In [1]: import numpy as np

In [2]: np.set_printoptions(precision=2, suppress=True, linewidth=100, legacy="1.25")

In [3]: rd = lambda a: np.round(a, 2) + 0

In [4]: K = np.load("run13.npy")

In [5]: K
Out[5]: 
array([[ 1,  0,  0,  0,  0,  0,  0,  0],
       [ 4,  0,  0,  0,  0,  0,  0,  0],
       [-4, -1,  5,  0,  0,  0,  0,  0],
       [-2, -1, -4,  5,  0,  0,  0,  0],
       [-4,  5,  4, -5, -2,  0,  0,  0],
       [-3, -3,  5, -5, -2, -1,  0,  0],
       [ 0,  0, -3, -4,  2,  2, -3,  0],
       [-3,  4, -5,  1,  3, -3,  5,  2]])

In [6]: print(np.argsort(-np.linalg.norm(K, axis=0).round(6), kind="stable")[:3])
[2 3 0]

In [7]: print([round(float(x), 2) for x in np.linalg.svd(K, compute_uv=False)[:3]])
[13.72, 10.05, 7.65]

In [8]: np.linalg.cond(K) > 100
Out[8]: True

In [9]: left, s, VT = np.linalg.svd(K)

In [10]: evecs = VT[:(s > 1e-8).sum()]

In [11]: rng = np.random.default_rng(942)

In [12]: x = K[2] + -3 * K[4] + rng.integers(2) * np.eye(8)[2]

In [13]: x
Out[13]: array([  8., -16.,  -6.,  15.,   6.,   0.,   0.,   0.])

In [14]: print(np.allclose(evecs.T @ evecs @ x, x))
False

In [15]: np.linalg.matrix_rank(np.vstack([K, x]))
Out[15]: 8

In [16]: rd(np.diag(evecs.T @ evecs))
Out[16]: array([1.  , 0.99, 1.  , 1.  , 0.96, 0.46, 0.82, 0.78])

In [17]: r0, r1 = K[6], K[4]

In [18]: r0 @ r1
Out[18]: 4

In [19]: pr = (r0 @ r1) / (r0 @ r0) * r0

In [20]: rd((r1 - pr) @ r0)
Out[20]: 0.0

In [21]: print(rd(r1 - pr))
[-4.    5.    4.29 -4.62 -2.19 -0.19  0.29  0.  ]

In [22]: rd(np.linalg.norm(r0 + r1) ** 2 + np.linalg.norm(r0 - r1) ** 2)
Out[22]: 256.0

In [23]: lab = rng.permutation(8)

In [24]: lab
Out[24]: array([7, 2, 6, 4, 5, 3, 0, 1])

In [25]: A2 = K[lab][:, lab]

In [26]: rd(np.sort(np.abs(np.linalg.eigvals(A2))))
Out[26]: array([0., 1., 1., 2., 2., 3., 5., 5.])

In [27]: print(np.trace(A2))
7

In [28]: rd(np.linalg.det(A2)), rd(np.linalg.det(K[lab]))
Out[28]: (0.0, 0.0)

In [29]: print(np.allclose(A2, K))
False

In [30]: F = np.load("out19.npy")

In [31]: F
Out[31]: 
array([[80.6 , 10.73, 61.16, -1.  , 69.3 , 60.3 , 59.36, 59.67, 31.54],
       [79.88,  9.49, 59.03,  0.09, 68.95, 58.72, 61.46, 60.43, 28.16],
       [82.59,  9.13, 60.27,  0.62, 69.46, 60.48, 60.33, 58.65, 31.24],
       [78.32, 10.24, 60.47, -1.68, 69.69, 60.35, 59.07, 58.51, 30.52],
       [78.63, 10.2 , 60.76,  0.37, 71.18, 61.02, 61.85, 59.71, 31.34],
       [80.86, 11.23, 59.73, -0.31, 70.5 , 60.9 , 60.02, 60.36, 30.52],
       [79.04,  9.69, 59.51, -0.22, 70.59, 61.3 , 59.32, 58.83, 29.9 ],
       [79.67, 10.43, 59.21, -0.65, 69.22, 58.69, 59.76, 61.18, 30.17],
       [80.12, 10.61, 57.7 ,  1.19, 70.3 , 60.81, 60.95, 60.05, 27.65],
       [79.64, 11.65, 59.03,  0.07, 72.76, 59.51, 57.87, 59.61, 29.49],
       [79.66,  8.45, 59.63, -0.19, 72.46, 62.07, 60.85, 59.54, 30.36],
       [80.28,  8.99, 58.56,  0.98, 70.22, 60.2 , 61.18, 60.4 , 28.06],
       [80.04, 10.28, 59.04, -1.08, 69.57, 60.32, 61.01, 58.73, 30.29],
       [79.45,  9.58, 59.97,  0.16, 70.65, 60.87, 60.16, 59.93, 28.17],
       [80.83,  9.22, 60.7 ,  0.  , 71.24, 59.71, 59.3 , 59.64, 30.85],
       [79.66, 10.23, 60.24, -0.79, 71.26, 57.48, 60.28, 59.97, 31.34],
       [79.48,  9.79, 60.57, -1.34, 70.15, 59.94, 58.72, 59.82, 29.73],
       [80.71,  9.77, 60.  , -0.59, 68.47, 58.82, 58.93, 61.55, 29.33],
       [81.83, 10.17, 60.89,  2.15, 68.62, 60.01, 60.39, 62.05, 27.2 ]])

In [32]: d = np.linalg.norm(F[:, None] - F[None], axis=-1)

In [33]: np.flatnonzero(d[15] < d.mean() / 2)
Out[33]: array([15])

In [34]: print(np.unravel_index(d.round(6).argmax(), d.shape))
(3, 18)

In [35]: d.mean(axis=1).argmax()
Out[35]: 18

In [36]: X = np.loadtxt("a.csv", delimiter=",")

In [37]: X
Out[37]: 
array([[-0.98,  1.  ,  2.  , -2.  , -1.  ,  0.  , -1.  ,  2.  , -2.  , -2.  ,  2.  ,  1.  ,  1.  ,
         0.  ,  2.  ],
       [-2.  , -1.98,  2.  ,  2.  ,  0.  ,  1.  , -1.  ,  0.  ,  2.  ,  0.  , -2.  ,  0.  , -1.  ,
         2.  , -2.  ],
       [-1.  , -1.  ,  0.02,  2.  , -1.  ,  1.  ,  0.  , -1.  , -2.  ,  2.  ,  0.  ,  1.  ,  0.  ,
         2.  ,  0.  ],
       [ 1.  , -2.  , -1.  , -0.98,  1.  , -1.  ,  2.  , -1.  ,  1.  , -2.  ,  0.  ,  1.  ,  1.  ,
         2.  ,  0.  ],
       [-1.  , -1.  ,  1.  ,  1.  ,  2.02,  2.  ,  0.  ,  0.  ,  2.  ,  2.  ,  2.  ,  0.  ,  0.  ,
         2.  , -2.  ],
       [ 1.  ,  2.  , -2.  , -2.  ,  0.  , -1.98,  1.  ,  2.  ,  0.  ,  2.  ,  2.  , -2.  ,  0.  ,
         0.  ,  0.  ],
       [ 2.  ,  1.  , -1.  ,  2.  , -1.  ,  2.  , -0.98,  0.  ,  0.  ,  1.  , -1.  , -1.  ,  0.  ,
         1.  , -2.  ],
       [ 2.  , -1.  ,  1.  , -2.  ,  1.  ,  2.  , -2.  , -1.98,  2.  , -2.  ,  1.  ,  0.  , -1.  ,
         0.  ,  2.  ],
       [-1.  , -1.  , -2.  ,  0.  ,  0.  , -1.  ,  2.  , -2.  ,  1.02,  1.  , -2.  , -2.  ,  1.  ,
         2.  ,  0.  ],
       [ 0.  ,  1.  , -1.  ,  2.  , -2.  , -1.  ,  0.  , -1.  , -1.  ,  2.02, -2.  ,  1.  ,  0.  ,
         2.  , -1.  ],
       [ 1.  , -2.  ,  0.  ,  1.  ,  1.  ,  1.  ,  0.  ,  0.  ,  1.  ,  1.  , -1.98, -2.  ,  1.  ,
         0.  ,  0.  ],
       [ 2.  , -2.  ,  2.  , -2.  ,  1.  ,  2.  ,  2.  ,  0.  ,  0.  , -2.  , -2.  , -0.98,  1.  ,
        -2.  ,  0.  ],
       [ 1.  , -2.  , -2.  ,  2.  , -2.  , -2.  , -2.  , -1.  , -2.  ,  2.  , -1.  ,  2.  ,  2.02,
         2.  ,  2.  ],
       [-1.  , -1.  , -1.  ,  1.  , -1.  ,  2.  ,  2.  ,  0.  ,  1.  ,  1.  , -2.  , -1.  , -1.  ,
         2.02,  1.  ],
       [-1.  ,  1.  ,  2.  , -2.  , -1.  ,  0.  , -1.  ,  2.  , -2.  , -2.  ,  2.  ,  1.  ,  1.  ,
         0.  ,  2.02]])

In [38]: r0, r1 = X[14], X[7]

In [39]: rd(r0 @ r1)
Out[39]: 5.08

In [40]: pr = (r0 @ r1) / (r0 @ r0) * r0

In [41]: rd(pr)
Out[41]: 
array([-0.15,  0.15,  0.3 , -0.3 , -0.15,  0.  , -0.15,  0.3 , -0.3 , -0.3 ,  0.3 ,  0.15,  0.15,
        0.  ,  0.3 ])

In [42]: left, s, VT = np.linalg.svd(X)

In [43]: print(np.argmax(s[:-1] / (s[1:] + 1e-6)) + 1)
14

In [44]: A2 = left[:, :14] @ np.diag(s[:14]) @ VT[:14]

In [45]: rd(np.linalg.norm(X - A2, 2)), rd(s[14])
Out[45]: (0.0, 0.0)

In [46]: np.allclose(X @ X.T, X.T @ X)
Out[46]: False

In [47]: E = np.loadtxt("block16.csv", delimiter=",")

In [48]: E
Out[48]: 
array([[-1.  , -0.9 ,  0.8 ,  0.1 , -0.5 , -1.1 ,  0.8 , -1.6 ,  0.2 , -0.8 ,  0.8 ],
       [-1.9 ,  0.1 ,  0.5 , -1.5 ,  0.  , -0.2 , -0.9 ,  0.9 , -0.1 ,  0.4 , -0.8 ],
       [-1.5 , -0.1 , -0.2 , -2.2 ,  0.7 ,  0.8 ,  0.1 ,  1.3 , -0.7 ,  0.6 ,  0.8 ],
       [-0.2 ,  0.7 ,  0.2 ,  1.4 , -1.9 , -1.3 ,  1.8 , -0.4 ,  1.3 , -0.3 ,  0.4 ],
       [ 0.24,  0.81,  1.18,  0.56,  0.85, -0.29,  0.67,  0.45,  0.93, -0.28,  0.89],
       [ 0.2 ,  0.8 ,  1.2 ,  0.5 ,  0.9 , -0.2 ,  0.7 ,  0.5 ,  1.  , -0.3 ,  0.9 ],
       [-0.7 , -0.3 , -0.3 , -1.3 ,  1.4 ,  0.1 , -0.6 , -0.5 , -0.7 , -0.5 , -0.8 ],
       [-2.  ,  1.1 ,  0.9 ,  0.4 ,  0.3 ,  0.9 , -0.8 ,  1.5 ,  0.3 , -1.4 ,  0.4 ],
       [-0.4 , -2.2 ,  0.1 ,  0.2 , -0.6 , -1.2 , -0.8 , -1.4 ,  0.1 , -0.4 , -1.4 ],
       [-1.3 , -2.4 ,  1.8 ,  0.3 , -0.5 , -0.4 ,  0.2 ,  0.2 , -0.7 ,  0.1 ,  0.8 ],
       [ 0.  , -0.2 , -0.1 ,  1.7 ,  0.4 , -1.3 , -0.2 , -0.6 , -0.4 , -1.7 ,  0.2 ],
       [ 0.9 , -0.7 ,  0.2 ,  0.9 , -0.4 ,  0.4 ,  1.6 ,  0.2 ,  0.  , -0.2 ,  1.9 ],
       [-2.8 ,  1.2 ,  1.3 , -0.2 , -0.2 , -1.9 , -0.7 , -1.4 , -0.7 ,  0.4 ,  0.1 ]])

In [49]: r0 = np.array([-3, -1])

In [50]: rd(np.polyval(r0, E[10]))
Out[50]: array([-1. , -0.4, -0.7, -6.1, -2.2,  2.9, -0.4,  0.8,  0.2,  4.1, -1.6])

In [51]: rd(np.cross(E[10, :3], E[5, :3]))
Out[51]: array([-0.16, -0.02,  0.04])

In [52]: rd(np.linalg.norm(F) ** 2 / np.linalg.norm(F, 2) ** 2)
Out[52]: 1.0

In [53]: np.linalg.norm(F, axis=1).argmax()
Out[53]: 10

In [54]: A2 = np.c_[E[:, :1] @ np.array([[-3]]), np.array([-2, 2, 2, 0, -3, -1, 0, 3, 3, 0, 1, 2, 0])]

In [55]: print(rd(A2))
[[ 3.   -2.  ]
 [ 5.7   2.  ]
 [ 4.5   2.  ]
 [ 0.6   0.  ]
 [-0.72 -3.  ]
 [-0.6  -1.  ]
 [ 2.1   0.  ]
 [ 6.    3.  ]
 [ 1.2   3.  ]
 [ 3.9   0.  ]
 [ 0.    1.  ]
 [-2.7   2.  ]
 [ 8.4   0.  ]]

In [56]: rd(np.linalg.lstsq(E, A2[:, 0])[0])
Out[56]: array([-3.,  0.,  0.,  0.,  0.,  0.,  0.,  0.,  0.,  0.,  0.])

In [57]: np.linalg.matrix_rank(A2)
Out[57]: 2

In [58]: np.linalg.matrix_rank(np.c_[E, A2])
Out[58]: 12

In [59]: P = E @ np.linalg.solve(E.T @ E, E.T)

In [60]: rd(P @ E[:, 2])
Out[60]: array([ 0.8 ,  0.5 , -0.2 ,  0.2 ,  1.18,  1.2 , -0.3 ,  0.9 ,  0.1 ,  1.8 , -0.1 ,  0.2 ,  1.3 ])

In [61]: J = np.loadtxt("layer9.csv", delimiter=",")

In [62]: J
Out[62]: 
array([[14.,  4., 13.,  9., 11.,  9.,  3.,  4., 11.,  0., 10.,  4.],
       [ 4.,  4.,  8.,  7.,  6.,  3.,  8.,  4.,  5.,  5.,  8.,  6.],
       [13.,  8., 16., 15.,  9., 10.,  8., 10.,  4.,  1.,  8., 10.],
       [ 9.,  7., 15.,  6., 11., 16., 10., 11.,  7.,  8., 10., 13.],
       [11.,  6.,  9., 11.,  2., 11., 16.,  9., 17., 10.,  4.,  8.],
       [ 9.,  3., 10., 16., 11.,  0.,  7., 13., 10.,  6., 15.,  5.],
       [ 3.,  8.,  8., 10., 16.,  7., 16.,  9.,  6., 14.,  7.,  8.],
       [ 4.,  4., 10., 11.,  9., 13.,  9.,  0.,  8.,  8., 16., 11.],
       [11.,  5.,  4.,  7., 17., 10.,  6.,  8., 18.,  2., 15.,  6.],
       [ 0.,  5.,  1.,  8., 10.,  6., 14.,  8.,  2.,  6., 10., 10.],
       [10.,  8.,  8., 10.,  4., 15.,  7., 16., 15., 10., 16.,  3.],
       [ 4.,  6., 10., 13.,  8.,  5.,  8., 11.,  6., 10.,  3., 10.]])

In [63]: # symmetric

In [64]: r0 = np.array([3, 3, -2, -1, 3, -3, -1, -1, -2, -1, -3, -3])

In [65]: A2 = J + np.outer(r0, np.eye(12)[6])

In [66]: np.linalg.matrix_rank(np.linalg.inv(A2) - np.linalg.inv(J), tol=1e-8)
Out[66]: 1
